% ipython --no-banner

In [1]: import numpy as np

In [2]: np.set_printoptions(suppress=True, linewidth=100)

In [3]: A = np.load("case10.npy")

In [4]: A
Out[4]: 
array([[ 0.2 , -2.5 , -0.6 ,  0.3 ],
       [ 0.19, -2.6 , -0.6 ,  0.25]])

In [5]: f = np.array([0, 4, 5])

In [6]: np.round(np.cross(A[1, :3], A[0, :3]), 2)
Out[6]: array([ 0.06, -0.01,  0.05])

In [7]: np.round(np.array([np.convolve(row, f, "same") for row in A]), 2)
Out[7]: 
array([[  0.8 ,  -9.  , -14.9 ,  -1.8 ],
       [  0.76,  -9.45, -15.4 ,  -2.  ]])

In [8]: np.linalg.matrix_rank(A, rtol=0.1)
Out[8]: np.int64(1)

In [9]: [round(float(x), 2) for x in np.linalg.svd(A, compute_uv=False)[:3]]
Out[9]: [3.74, 0.05]

In [10]: U, sv, VT = np.linalg.svd(A, full_matrices=False)

In [11]: np.allclose(U * sv @ VT, A)
Out[11]: True

In [12]: np.round(np.cumsum(sv ** 2) / np.sum(sv ** 2), 2)
Out[12]: array([1., 1.])

In [13]: U.shape, sv.shape, VT.shape
Out[13]: ((2, 2), (2,), (2, 4))

In [14]: np.round(U.T @ U, 2) + 0
Out[14]: 
array([[1., 0.],
       [0., 1.]])

In [15]: out = np.array([[0, 0, 1], [3, 1, -3], [0, 1, 3], [3, -2, 3]])

In [16]: np.round(out.T @ A.T, 2)
Out[16]: 
array([[-6.6 , -7.05],
       [-3.7 , -3.7 ],
       [ 6.8 ,  6.94]])

In [17]: np.vstack([A, out.T]).shape
Out[17]: (5, 4)

In [18]: np.round(np.einsum("ik,kj->ij", A, out), 2)
Out[18]: 
array([[-6.6 , -3.7 ,  6.8 ],
       [-7.05, -3.7 ,  6.94]])

In [19]: np.round(np.einsum("ij,ij->i", A, A), 2)
Out[19]: array([6.74, 7.22])

In [20]: np.einsum("ij->j", A)
Out[20]: array([ 0.39, -5.1 , -1.2 ,  0.55])

In [21]: np.linalg.matrix_rank(A @ out)
Out[21]: np.int64(2)

In [22]: F = np.loadtxt("data.csv", delimiter=",")

In [23]: F.round(2)
Out[23]: 
array([[ 0.  , -0.69,  0.72],
       [ 0.88,  0.34,  0.32],
       [-0.47,  0.64,  0.61]])

In [24]: # keeps lengths

In [25]: np.round(np.einsum("ij,ji->", F, F), 2)
Out[25]: np.float64(-1.0)

In [26]: round(float(np.linalg.eigvals(F).sum().real), 2)
Out[26]: 0.95

In [27]: np.round(np.linalg.det(F[::-1]), 2)
Out[27]: np.float64(-1.0)

In [28]: round(float(np.einsum("ii->", F)), 2)
Out[28]: 0.95

In [29]: round(np.linalg.det(F.T), 2)
Out[29]: np.float64(1.0)

In [30]: round(float(np.linalg.det(2 * F)), 2), np.round(np.linalg.det(F), 2)
Out[30]: (8.0, np.float64(1.0))

In [31]: feats = np.loadtxt("out7.csv", delimiter=",")

In [32]: feats
Out[32]: 
array([[ 9.95, 19.7 ,  2.05],
       [ 8.79, 20.3 , -0.39],
       [ 9.3 , 18.78,  0.65],
       [11.61, 20.89,  0.53],
       [10.11, 22.22,  1.29],
       [11.02, 21.2 , -0.45],
       [ 9.97, 21.38,  1.9 ],
       [11.1 , 20.32, -0.51],
       [ 8.6 , 21.29, -0.05],
       [ 9.32, 20.98,  0.16],
       [10.58, 19.14, -1.81],
       [ 9.29, 18.45,  1.23],
       [ 9.75, 19.26,  0.55],
       [ 9.9 , 20.09, -0.69],
       [10.66, 18.64, -0.02],
       [11.64, 19.7 ,  0.12],
       [ 9.  , 18.94, -0.39],
       [13.36, 20.08, -0.14],
       [ 9.14, 19.45, -0.32]])

In [33]: d = np.linalg.norm(feats[:, None] - feats[None], axis=-1)

In [34]: d[14].round(6).argsort(kind="stable")[:4]
Out[34]: array([14, 12, 15,  2])

In [35]: d.mean(axis=1).argmax()
Out[35]: np.int64(17)

In [36]: d[:5, :5].round(2)
Out[36]: 
array([[0.  , 2.77, 1.8 , 2.55, 2.64],
       [2.77, 0.  , 1.91, 3.02, 2.87],
       [1.8 , 1.91, 0.  , 3.13, 3.59],
       [2.55, 3.02, 3.13, 0.  , 2.14],
       [2.64, 2.87, 3.59, 2.14, 0.  ]])

In [37]: np.unravel_index(d.round(6).argmax(), d.shape)
Out[37]: (np.int64(8), np.int64(17))

In [38]: (d + 1e9 * np.eye(19)).round(6).argmin(axis=1)
Out[38]: array([12, 18, 12,  5,  6,  7,  4,  5,  9,  8, 13,  2,  2, 18, 12,  7, 18, 15, 16])

In [39]: np.flatnonzero(d[14] < d.mean() / 2)
Out[39]: array([14])
